$ python3 -q
>>> import numpy as np
>>> np.set_printoptions(suppress=True, linewidth=100)
>>> X = np.loadtxt("mat.csv", delimiter=",")
>>> print(X)
[[ 33.   1.   0.   2.]
 [  1.  46.   3.   3.]
 [  1.   3.  -8.   3.]
 [  2.   3.   1. -33.]]
>>> u = np.array([8, -7, -1, -6])
>>> B = X + np.outer(u, np.eye(4)[0])
>>> print(round(float(np.linalg.det(B) / np.linalg.det(X)), 3), round(1 + np.linalg.solve(X, u)[0], 3))
1.237 1.237
>>> print(np.linalg.matrix_rank(np.linalg.inv(B) - np.linalg.inv(X), tol=1e-8))
1
>>> Q, R = np.linalg.qr(X)
>>> print(np.round(Q @ R, 3) + 0)
[[ 33.   1.   0.   2.]
 [  1.  46.   3.   3.]
 [  1.   3.  -8.   3.]
 [  2.   3.   1. -33.]]
>>> print(R.round(3))
[[-33.091  -2.659   0.091  -0.181]
 [  0.    -46.129  -2.542  -1.073]
 [  0.      0.      8.218  -6.171]
 [  0.      0.      0.    -32.737]]
>>> print(np.round(abs(R[0, 0]), 3), np.round(np.linalg.norm(X[:, 0]), 3))
33.091 33.091
>>> print(Q.shape, R.shape)
(4, 4) (4, 4)
>>> def softmax(z):
...     e = np.exp(z - z.max(axis=-1, keepdims=True))
...     return e / e.sum(axis=-1, keepdims=True)
... 
>>> print(np.round(softmax(X[0] + 4), 3) + 0)
[1. 0. 0. 0.]
>>> print(np.round(softmax(10 * X[0]), 3) + 0)
[1. 0. 0. 0.]
>>> S = X @ X.T / np.sqrt(4)
>>> print(softmax(S).round(6).argmax(axis=1))
[0 1 1 3]
>>> print(np.round(softmax(S)[0] @ X, 3) + 0)
[33.  1.  0.  2.]
>>> print(np.round(softmax(S), 3) + 0)
[[1. 0. 0. 0.]
 [0. 1. 0. 0.]
 [0. 1. 0. 0.]
 [0. 0. 0. 1.]]
>>> print(X.reshape(2, -1))
[[ 33.   1.   0.   2.   1.  46.   3.   3.]
 [  1.   3.  -8.   3.   2.   3.   1. -33.]]
>>> X.reshape(4, 5)
Traceback (most recent call last):
  File "<python-input-21>", line 1, in <module>
    X.reshape(4, 5)
    ~~~~~~~~~^^^^^^
ValueError: cannot reshape array of size 16 into shape (4,5)
>>> print(X.ravel(order="F"))
[ 33.   1.   1.   2.   1.  46.   3.   3.   0.   3.  -8.   1.   2.   3.   3. -33.]
>>> print(X.reshape(-1, 2))
[[ 33.   1.]
 [  0.   2.]
 [  1.  46.]
 [  3.   3.]
 [  1.   3.]
 [ -8.   3.]
 [  2.   3.]
 [  1. -33.]]
>>> t3 = X.reshape(4, 2, -1)
>>> print(np.swapaxes(t3, 1, 2)[3])
[[  2.   1.]
 [  3. -33.]]
>>> print(t3.sum(axis=1))
[[ 33.   3.]
 [  4.  49.]
 [ -7.   6.]
 [  3. -30.]]
>>> print(np.einsum("ihd,ihd->ih", t3, t3))
[[1090.    4.]
 [2117.   18.]
 [  10.   73.]
 [  13. 1090.]]
>>> K = np.loadtxt("run4.csv", delimiter=",")
>>> print(K.round(3))
[[-0.344  0.689 -0.638]
 [-0.84   0.079  0.537]
 [ 0.42   0.721  0.551]]
>>> B = K / np.sqrt((K ** 2).mean(axis=1, keepdims=True))
>>> print(np.round(np.linalg.norm(B, axis=1), 3))
[1.732 1.732 1.732]
>>> print(np.round(K - K.mean(axis=1, keepdims=True), 3))
[[-0.246  0.786 -0.541]
 [-0.765  0.153  0.612]
 [-0.144  0.157 -0.013]]
>>> x = np.array([6, 1, 8])
>>> target = K @ x
>>> print(target.round(3))
[-6.481 -0.666  7.652]
>>> print(np.round(np.linalg.solve(K, target), 3))
[6. 1. 8.]
>>> Q, V = np.linalg.qr(K[:, :2])[0], np.linalg.qr(K[:, 2:])[0]
>>> sigma = np.linalg.svd(Q.T @ V, compute_uv=False)
>>> print(round(float(np.linalg.norm(Q @ Q.T - V @ V.T, 2)), 3))
1.0
>>> print(sigma.round(3) + 0)
[0.]
>>> print((sigma > 0.9).sum())
0
>>> print(round(np.einsum("ii->", K), 3))
0.286
>>> print(np.round(np.linalg.eigvals(K), 3))
[-0.357+0.934j -0.357-0.934j  1.   +0.j   ]
>>> print(round(np.linalg.eigvals(K).sum().real, 3))
0.286
>>> print(np.round(np.poly(K), 3))
[ 1.    -0.286  0.286 -1.   ]
>>> print(np.round(np.kron(np.eye(2, dtype=int), K), 3))
[[-0.344  0.689 -0.638 -0.     0.    -0.   ]
 [-0.84   0.079  0.537 -0.     0.     0.   ]
 [ 0.42   0.721  0.551  0.     0.     0.   ]
 [-0.     0.    -0.    -0.344  0.689 -0.638]
 [-0.     0.     0.    -0.84   0.079  0.537]
 [ 0.     0.     0.     0.42   0.721  0.551]]
>>> F = np.load("block5.npy")
>>> print(F)
[[-6 -2  4  6]
 [-9 -3  6  9]
 [ 0  0  0  0]]
>>> try:
...     np.linalg.inv(F)
... except np.linalg.LinAlgError as e:
...     print(e)
... 
Last 2 dimensions of the array must be square
>>> print(np.abs(np.diag(np.linalg.qr(F)[1])) > 1e-9)
[ True False False]
>>> print(np.allclose(F[:-1].T @ np.linalg.lstsq(F[:-1].T, F[-1])[0], F[-1]))
True
>>> arr = np.loadtxt("test3.csv", delimiter=",")
>>> print(arr.round(3))
[[ 2.045 -1.862 -1.162]
 [ 2.229 -1.844 -0.794]
 [ 0.278 -1.261 -2.708]
 [-0.195 -0.984 -2.827]
 [ 1.038 -1.622 -2.301]
 [-1.506  1.78   1.888]
 [ 1.394  0.093  2.655]
 [-2.528  1.537 -0.498]
 [ 0.749  0.609  2.84 ]
 [ 1.479  0.017  2.61 ]
 [ 2.452 -1.184  1.26 ]
 [ 2.199 -1.85  -0.863]
 [ 0.127  1.026  2.816]]
>>> gram = np.cov(arr, rowvar=False)
>>> print(np.round(np.polyfit(arr[:, 1], arr[:, 2], 1), 3))
[1.044 0.669]
>>> print(round(float(np.corrcoef(arr[:, 1], arr[:, 2])[0, 1]), 3))
0.635
>>> print(gram.shape)
(3, 3)
>>> print(gram.round(3))
[[ 2.269 -1.532  0.061]
 [-1.532  1.79   1.868]
 [ 0.061  1.868  4.829]]
>>> print(np.argsort(-np.linalg.norm(gram, axis=0).round(6), kind="stable")[:3])
[2 1 0]
>>> labels = arr[:, 2] > np.median(arr[:, 2])
>>> u = arr[labels].mean(axis=0) - arr[~labels].mean(axis=0)
>>> print(((arr - arr.mean(axis=0)) @ u > 0).astype(int))
[0 0 0 0 0 1 1 0 1 1 1 0 1]
>>> print(labels.astype(int))
[0 0 0 0 0 1 1 0 1 1 1 0 1]
>>> print(u.round(3))
[0.059 1.517 3.938]
>>> print(np.argsort(-np.abs(u).round(6), kind="stable"))
[2 1 0]
>>> left, sigma, Vt = np.linalg.svd(arr)
>>> print(sigma.round(3) + 0)
[8.39  6.827 0.   ]
>>> B = left[:, :2] @ np.diag(sigma[:2]) @ Vt[:2]
>>> print(np.linalg.matrix_rank(arr, rtol=0.05))
2
>>> print(B.round(3))
[[ 2.045 -1.862 -1.162]
 [ 2.229 -1.844 -0.794]
 [ 0.278 -1.261 -2.708]
 [-0.195 -0.984 -2.827]
 [ 1.038 -1.622 -2.301]
 [-1.506  1.78   1.888]
 [ 1.394  0.093  2.655]
 [-2.528  1.537 -0.498]
 [ 0.749  0.609  2.84 ]
 [ 1.479  0.017  2.61 ]
 [ 2.452 -1.184  1.26 ]
 [ 2.199 -1.85  -0.863]
 [ 0.127  1.026  2.816]]
>>> W0 = np.loadtxt("sample17.csv", delimiter=",")
>>> print(W0.round(3))
[[ 0.053 -0.158  0.158]
 [-0.158  0.474 -0.474]
 [ 0.158 -0.474  0.474]]
>>> # rank 1
>>> rk = np.linalg.matrix_rank(W0)
>>> print(rk)
1
>>> N = np.linalg.svd(W0)[2][rk:].T
>>> print([int(np.linalg.matrix_rank(W0[:, :j + 1])) for j in range(3)])
[1, 1, 1]
>>> print([int(np.linalg.matrix_rank(W0[:i])) for i in range(1, len(W0) + 1)])
[1, 1, 1]
>>> print(np.linalg.matrix_rank(W0.T @ W0), np.linalg.matrix_rank(W0 @ W0.T))
1 1
>>> print(np.round(N @ N.T, 3))
[[ 0.947  0.158 -0.158]
 [ 0.158  0.526  0.474]
 [-0.158  0.474  0.526]]
>>> print(np.allclose(W0 @ N, 0))
True
>>> print([int(np.linalg.matrix_rank(np.delete(W0, i, axis=0))) for i in range(3)])
[1, 1, 1]
>>> rng = np.random.default_rng(877441)
>>> labels = rng.permutation(3)
>>> print(labels)
[2 0 1]
>>> B = W0[labels][:, labels]
>>> print(B.round(3))
[[ 0.474  0.158 -0.474]
 [ 0.158  0.053 -0.158]
 [-0.474 -0.158  0.474]]
>>> print(np.round(np.sort(np.abs(np.linalg.eigvals(B))), 3) + 0)
[0. 0. 1.]
